% ipython --no-banner

In [1]: import numpy as np

In [2]: np.set_printoptions(suppress=True, linewidth=160)

In [3]: M = np.loadtxt("a.csv", delimiter=",")

In [4]: M
Out[4]: 
array([[-2.3, -1.8, -1.8],
       [-1.6, -1.5, -1.3],
       [ 3.5,  2.1, -1.5],
       [ 0.6, -3.6, -0.2],
       [-6.6,  0.9, -4.1],
       [ 3.1,  4.2,  2.5],
       [ 1.3,  0.1, -0.2],
       [ 0.3, -0.7, -4.3],
       [ 3.7, -4.4, -2.2],
       [-0.8, -2.2, -2.5],
       [-3.2,  4.4, -2.1],
       [ 1.6, -0.6, -0.5],
       [ 1.1,  5.8, -2.4],
       [-2.8,  3.5,  4.4],
       [ 1.3, -1.4,  0.7],
       [ 2.7, -2.7,  0.6],
       [ 1.4,  0.1,  2.8],
       [-1.2, -2.4,  0.1],
       [ 1. ,  2.3,  3.1],
       [ 0. ,  0.6,  6.5],
       [ 1.6,  0.9,  3. ],
       [-2.7, -1.3, -2.9],
       [ 0.1, -2.5,  4.7]])

In [5]: cen = M - M.mean(axis=0)

In [6]: evecs = np.linalg.svd(cen)[2][:2]

In [7]: other = cen - cen @ evecs.T @ evecs

In [8]: np.round(np.linalg.norm(other) / np.linalg.norm(cen), 1)
Out[8]: np.float64(0.5)

In [9]: np.round(np.diag(evecs.T @ evecs), 1)
Out[9]: array([0.4, 0.9, 0.8])

In [10]: np.linalg.norm(other, axis=1).round(6).argmax()
Out[10]: np.int64(2)

In [11]: A = np.loadtxt("run4.csv", delimiter=",")

In [12]: A
Out[12]: 
array([[ 6., -6.],
       [-6.,  1.]])

In [13]: w, evecs = np.linalg.eigh(A)

In [14]: (w > 1e-8).sum(), (w < -1e-8).sum()
Out[14]: (np.int64(1), np.int64(1))

In [15]: w.sum(), np.trace(A)
Out[15]: (np.float64(7.0), np.float64(7.0))

In [16]: np.round(evecs.T @ A @ evecs, 1) + 0
Out[16]: 
array([[-3.,  0.],
       [ 0., 10.]])

In [17]: np.round(np.linalg.svd(A, compute_uv=False), 1)
Out[17]: array([10.,  3.])

In [18]: np.round(evecs.T @ evecs, 1) + 0
Out[18]: 
array([[1., 0.],
       [0., 1.]])

In [19]: np.round(np.linalg.eigvalsh(A @ A), 1)
Out[19]: array([  9., 100.])

In [20]: np.all(np.linalg.eigvalsh(A) > 0)
Out[20]: np.False_

In [21]: np.round(np.linalg.norm(A, axis=0), 1)
Out[21]: array([8.5, 6.1])

In [22]: np.round(np.linalg.norm(A[0], 1), 1), round(float(np.linalg.norm(A[0], np.inf)), 1)
Out[22]: (np.float64(12.0), 6.0)

In [23]: np.linalg.norm(A, axis=1).argmax()
Out[23]: np.int64(0)

In [24]: round(float(np.linalg.norm(A) ** 2 / np.linalg.norm(A, 2) ** 2), 1)
Out[24]: 1.1

In [25]: r0 = np.array([-9, 9])

In [26]: other = A + np.outer(r0, np.eye(2)[0])

In [27]: np.linalg.matrix_rank(other - A)
Out[27]: np.int64(1)

In [28]: np.round(np.linalg.det(other) / np.linalg.det(A), 1), round(float(1 + np.linalg.solve(A, r0)[0]), 1)
Out[28]: (np.float64(-0.5), -0.5)

In [29]: w, evecs = np.linalg.eigh(A)

In [30]: x = np.array([-3, 5])

In [31]: np.abs(A).sum(axis=1).max(), np.abs(w).max()
Out[31]: (np.float64(12.0), np.float64(10.0))

In [32]: np.round(np.linalg.eigvalsh(A[1:, 1:]), 1)
Out[32]: array([1.])

In [33]: np.round(x @ A @ x / (x @ x), 1), np.round(w[0], 1), w[-1]
Out[33]: (np.float64(7.6), np.float64(-3.0), np.float64(10.0))

In [34]: m1 = np.array([[-14.0, 0.4, 0.9, 0.1],
    ...:     [2.0, -0.4, -0.1, 2.1],
    ...:     [8.0, 0.9, 0.4, -0.6]])

In [35]: np.diff(m1, axis=0)
Out[35]: 
array([[16. , -0.8, -1. ,  2. ],
       [ 6. ,  1.3,  0.5, -2.7]])

In [36]: np.round(m1.sum(axis=0), 1)
Out[36]: array([-4. ,  0.9,  1.2,  1.6])

In [37]: np.round(np.linalg.svd(m1, compute_uv=False), 1)
Out[37]: array([16.3,  2.3,  1.1])

In [38]: m1 - m1[0]
Out[38]: 
array([[ 0. ,  0. ,  0. ,  0. ],
       [16. , -0.8, -1. ,  2. ],
       [22. ,  0.5, -0.5, -0.7]])

In [39]: np.linalg.matrix_rank(m1)
Out[39]: np.int64(3)

In [40]: np.round(m1.mean(axis=0), 1)
Out[40]: array([-1.3,  0.3,  0.4,  0.5])

In [41]: np.count_nonzero(m1)
Out[41]: np.int64(12)

In [42]: other = np.array([[0, -3, 1], [-1, 2, 0], [-3, 2, -1]])

In [43]: E = np.tril(other)

In [44]: E
Out[44]: 
array([[ 0,  0,  0],
       [-1,  2,  0],
       [-3,  2, -1]])

In [45]: def softmax(z):
    ...:     e = np.exp(z - z.max(axis=-1, keepdims=True))
    ...:     return e / e.sum(axis=-1, keepdims=True)
    ...: 

In [46]: np.round(softmax(E).sum(axis=1), 1)
Out[46]: array([1., 1., 1.])

In [47]: np.round(softmax(E[0] + 2), 1)
Out[47]: array([0.3, 0.3, 0.3])

In [48]: att = E @ E.T / np.sqrt(3)

In [49]: softmax(att).round(6).argmax(axis=1)
Out[49]: array([0, 2, 2])
